$ python3 -q
>>> import numpy as np
>>> import numpy.linalg as la
>>> np.set_printoptions(suppress=True, linewidth=160)
>>> def rd(a):
...     return np.round(a, 3) + 0
... 
>>> J = np.loadtxt("data.csv", delimiter=",")
>>> print(J)
[[-1.119 -0.013  1.096]
 [-0.071 -0.013  0.046]
 [-0.039  0.03   0.013]
 [-2.563  0.011  2.568]
 [-0.923  0.051  0.897]
 [ 1.23  -0.003 -1.248]
 [ 0.832 -0.017 -0.851]
 [-0.023 -0.008 -0.024]
 [ 0.138 -0.042 -0.167]
 [ 0.38   0.019 -0.386]
 [-0.021 -0.028  0.015]
 [-1.126  0.017  1.133]
 [ 0.256 -0.016 -0.213]
 [ 1.305 -0.024 -1.326]
 [ 1.906 -0.027 -1.888]
 [ 0.386  0.025 -0.398]
 [-1.276  0.04   1.254]]
>>> x = np.array([2, 2, 1])
>>> rd(J @ np.ones(3))
array([-0.036, -0.038,  0.004,  0.016,  0.025, -0.021, -0.036, -0.055, -0.071,  0.013, -0.034,  0.024,  0.027, -0.045, -0.009,  0.013,  0.018])
>>> (J @ x).argmax()
np.int64(14)
>>> d = la.norm(J[:, None] - J[None], axis=-1)
>>> d.mean(axis=1).argmax()
np.int64(3)
>>> np.flatnonzero(d[16] < d.mean() / 2)
array([ 0,  4, 11, 16])
>>> d.shape
(17, 17)
>>> (d + 1e9 * np.eye(17)).round(6).argmin(axis=1)
array([11, 10,  7, 16,  0, 13,  5, 10, 12, 15,  7,  0,  8,  5, 13,  9, 11])
>>> np.argsort(-la.norm(J, axis=0).round(6), kind="stable")[:3]
array([0, 2, 1])
>>> print(la.matrix_rank(J, rtol=0.1))
1
>>> print([round(float(x), 3) for x in la.svd(J, compute_uv=False)[:3]])
[6.24, 0.094, 0.069]
>>> print(la.cond(J) > 100)
False
>>> round(np.log10(la.cond(J)))
2
>>> m1 = np.diag(5 * np.array([-9, 2, -7, -5, 8, 2, 6, -4, 4, 2, -3])) + np.array([[0, 1, 4, 3, 4, 4, 3, 5, 2, 5, 1],
...     [4, 0, 2, 1, 2, 1, 0, 5, 3, 0, 4],
...     [1, 1, 3, 5, 4, 4, 3, 3, 0, 0, 1],
...     [4, 5, 0, 0, 5, 5, 5, 2, 4, 2, 3],
...     [5, 1, 3, 4, 2, 1, 0, 4, 4, 1, 5],
...     [0, 4, 5, 1, 2, 1, 4, 5, 2, 1, 2],
...     [4, 3, 1, 1, 1, 5, 3, 4, 2, 2, 4],
...     [3, 2, 0, 1, 5, 3, 5, 5, 3, 0, 4],
...     [5, 2, 2, 5, 3, 4, 2, 2, 5, 4, 4],
...     [0, 1, 4, 0, 2, 3, 0, 5, 0, 5, 0],
...     [5, 2, 0, 4, 3, 5, 2, 0, 0, 5, 1]])
>>> m1
array([[-45,   1,   4,   3,   4,   4,   3,   5,   2,   5,   1],
       [  4,  10,   2,   1,   2,   1,   0,   5,   3,   0,   4],
       [  1,   1, -32,   5,   4,   4,   3,   3,   0,   0,   1],
       [  4,   5,   0, -25,   5,   5,   5,   2,   4,   2,   3],
       [  5,   1,   3,   4,  42,   1,   0,   4,   4,   1,   5],
       [  0,   4,   5,   1,   2,  11,   4,   5,   2,   1,   2],
       [  4,   3,   1,   1,   1,   5,  33,   4,   2,   2,   4],
       [  3,   2,   0,   1,   5,   3,   5, -15,   3,   0,   4],
       [  5,   2,   2,   5,   3,   4,   2,   2,  25,   4,   4],
       [  0,   1,   4,   0,   2,   3,   0,   5,   0,  15,   0],
       [  5,   2,   0,   4,   3,   5,   2,   0,   0,   5, -14]])
>>> f = np.array([-1, -1, 0, 2, -2, -1, -1, -1, 1, -1, 2])
>>> A2 = m1 + np.outer(f, np.eye(11)[8])
>>> rd(la.det(A2) / la.det(m1)), rd(1 + la.solve(m1, f)[8])
(np.float64(1.115), np.float64(1.115))
>>> A2
array([[-45.,   1.,   4.,   3.,   4.,   4.,   3.,   5.,   1.,   5.,   1.],
       [  4.,  10.,   2.,   1.,   2.,   1.,   0.,   5.,   2.,   0.,   4.],
       [  1.,   1., -32.,   5.,   4.,   4.,   3.,   3.,   0.,   0.,   1.],
       [  4.,   5.,   0., -25.,   5.,   5.,   5.,   2.,   6.,   2.,   3.],
       [  5.,   1.,   3.,   4.,  42.,   1.,   0.,   4.,   2.,   1.,   5.],
       [  0.,   4.,   5.,   1.,   2.,  11.,   4.,   5.,   1.,   1.,   2.],
       [  4.,   3.,   1.,   1.,   1.,   5.,  33.,   4.,   1.,   2.,   4.],
       [  3.,   2.,   0.,   1.,   5.,   3.,   5., -15.,   2.,   0.,   4.],
       [  5.,   2.,   2.,   5.,   3.,   4.,   2.,   2.,  26.,   4.,   4.],
       [  0.,   1.,   4.,   0.,   2.,   3.,   0.,   5.,  -1.,  15.,   0.],
       [  5.,   2.,   0.,   4.,   3.,   5.,   2.,   0.,   2.,   5., -14.]])
>>> W0 = np.load("arr.npy")
>>> W0
array([[-0.422,  0.05 , -0.501,  0.388,  0.405,  0.217, -0.11 , -0.139],
       [-1.   ,  0.92 , -0.948,  0.827,  0.989,  0.405, -0.959, -0.808],
       [-0.973,  0.837,  0.887, -0.837,  0.01 , -0.686, -0.831, -0.254],
       [-0.997,  0.762, -0.885,  0.735,  0.949,  0.363, -0.845, -0.641],
       [-0.604,  0.3  ,  0.11 , -0.119,  0.178, -0.11 , -0.319, -0.119],
       [-0.935,  0.38 , -0.834,  0.696,  0.827,  0.397, -0.508, -0.414],
       [-0.635,  0.53 ,  0.831, -0.749, -0.336, -0.551, -0.485, -0.02 ],
       [ 1.   , -0.834,  0.999, -0.989, -0.998, -0.851,  0.933,  0.867],
       [ 0.1  ,  0.01 ,  0.207, -0.159, -0.139, -0.09 ,  0.01 ,  0.04 ],
       [-0.8  ,  0.43 ,  0.06 , -0.1  ,  0.327, -0.119, -0.462, -0.197],
       [-0.996,  0.903,  0.711, -0.691,  0.544, -0.592, -0.914, -0.462],
       [ 0.762, -0.273,  0.478, -0.345, -0.537, -0.159,  0.345,  0.235],
       [ 0.716,  0.09 ,  0.955, -0.894, -0.851, -0.67 ,  0.09 ,  0.345],
       [ 0.716, -0.446, -0.446,  0.397, -0.06 ,  0.291,  0.446,  0.119],
       [ 0.996, -0.731,  0.854, -0.691, -0.932, -0.327,  0.818,  0.604],
       [ 0.999, -0.894,  0.159,  0.05 , -0.864,  0.226,  0.922,  0.604],
       [-0.635,  0.38 ,  0.38 , -0.336,  0.05 , -0.245, -0.38 , -0.1  ],
       [-0.874, -0.04 , -0.985,  0.952,  0.934,  0.774, -0.197, -0.462],
       [ 0.947, -0.647, -0.168,  0.217, -0.478,  0.226,  0.68 ,  0.31 ],
       [-0.964,  0.178, -0.989,  0.961,  0.964,  0.786, -0.43 , -0.565],
       [ 0.991, -0.701,  0.731, -0.537, -0.881, -0.207,  0.782,  0.537],
       [ 0.604,  0.422,  0.996, -0.982, -0.945, -0.879, -0.188,  0.414],
       [ 0.874, -0.485,  0.07 ,  0.01 , -0.454,  0.08 ,  0.53 ,  0.254],
       [-1.   ,  0.98 ,  0.09 , -0.327,  0.951, -0.47 , -0.987, -0.778],
       [ 0.8  , -0.572, -0.691,  0.617,  0.06 ,  0.454,  0.558,  0.119],
       [-1.   ,  0.856, -0.958,  0.862,  0.984,  0.493, -0.922, -0.762],
       [-0.874,  0.485, -0.07 , -0.01 ,  0.454, -0.08 , -0.53 , -0.254]])
>>> f, r1 = W0[3], W0[17]
>>> rd(f @ f)
np.float64(5.055)
>>> print(rd(f @ r1))
4.042
>>> p = (f @ r1) / (f @ f) * f
>>> print(la.matrix_rank(np.outer(f, r1)))
1
>>> rd(r1 - p)
array([-0.077, -0.649, -0.277,  0.364,  0.175,  0.484,  0.479,  0.051])
>>> print(rd(la.norm(f + r1) ** 2 + la.norm(f - r1) ** 2))
18.842
>>> rd(p)
array([-0.797,  0.609, -0.708,  0.588,  0.759,  0.29 , -0.676, -0.513])
